$ ipython --no-banner

In [1]: import numpy as np

In [2]: np.set_printoptions(precision=2, suppress=True, linewidth=200)

In [3]: def rd(a):
   ...:     return np.round(a, 2) + 0
   ...: 

In [4]: K = np.array([[12, 24, -24, -6], [8, 16, -16, -4], [-16, -32, 32, 8]])

In [5]: u, v = K[1], K[0]

In [6]: u @ u
Out[6]: np.int64(592)

In [7]: p = (u @ v) / (u @ u) * u

In [8]: np.linalg.matrix_rank(np.outer(u, v))
Out[8]: np.int64(1)

In [9]: (v - p) @ u
Out[9]: np.float64(0.0)

In [10]: rd(np.linalg.norm(u + v) ** 2 + np.linalg.norm(u - v) ** 2)
Out[10]: np.float64(3848.0)

In [11]: v - p
Out[11]: array([0., 0., 0., 0.])

In [12]: np.outer(u, v)
Out[12]: 
array([[  96,  192, -192,  -48],
       [ 192,  384, -384,  -96],
       [-192, -384,  384,   96],
       [ -48,  -96,   96,   24]])

In [13]: U, s, Vt = np.linalg.svd(K, full_matrices=False)

In [14]: rd(s / s[0])
Out[14]: array([1., 0., 0.])

In [15]: U.shape, s.shape, Vt.shape
Out[15]: ((3, 3), (3,), (3, 4))

In [16]: np.allclose(U * s @ Vt, K)
Out[16]: True

In [17]: rd(Vt @ Vt.T)
Out[17]: 
array([[1., 0., 0.],
       [0., 1., 0.],
       [0., 0., 1.]])

In [18]: A2 = np.array([[0, 2, 2], [3, 2, 3], [3, 3, 1], [3, 1, 1]])

In [19]: K @ A2
Out[19]: 
array([[-18,  -6,  66],
       [-12,  -4,  44],
       [ 24,   8, -88]])

In [20]: np.einsum("ik,kj->ij", K, A2)
Out[20]: 
array([[-18,  -6,  66],
       [-12,  -4,  44],
       [ 24,   8, -88]])

In [21]: th = np.radians(90)

In [22]: R = np.eye(4)

In [23]: R[2, 2] = R[3, 3] = np.cos(th)

In [24]: R[2, 3], R[3, 2] = -np.sin(th), np.sin(th)

In [25]: rd(R)
Out[25]: 
array([[ 1.,  0.,  0.,  0.],
       [ 0.,  1.,  0.,  0.],
       [ 0.,  0.,  0., -1.],
       [ 0.,  0.,  1.,  0.]])

In [26]: A2 = K @ R.T

In [27]: np.allclose(K @ K.T, A2 @ A2.T)
Out[27]: True

In [28]: rd(np.linalg.det(R)), np.trace(R)
Out[28]: (np.float64(1.0), np.float64(2.0))

In [29]: rd(A2)
Out[29]: 
array([[ 12.,  24.,   6., -24.],
       [  8.,  16.,   4., -16.],
       [-16., -32.,  -8.,  32.]])

In [30]: np.abs(A2 - K).max(axis=0)
Out[30]: array([ 0.,  0., 40., 24.])

In [31]: np.allclose(np.linalg.norm(K, axis=1), np.linalg.norm(A2, axis=1))
Out[31]: True
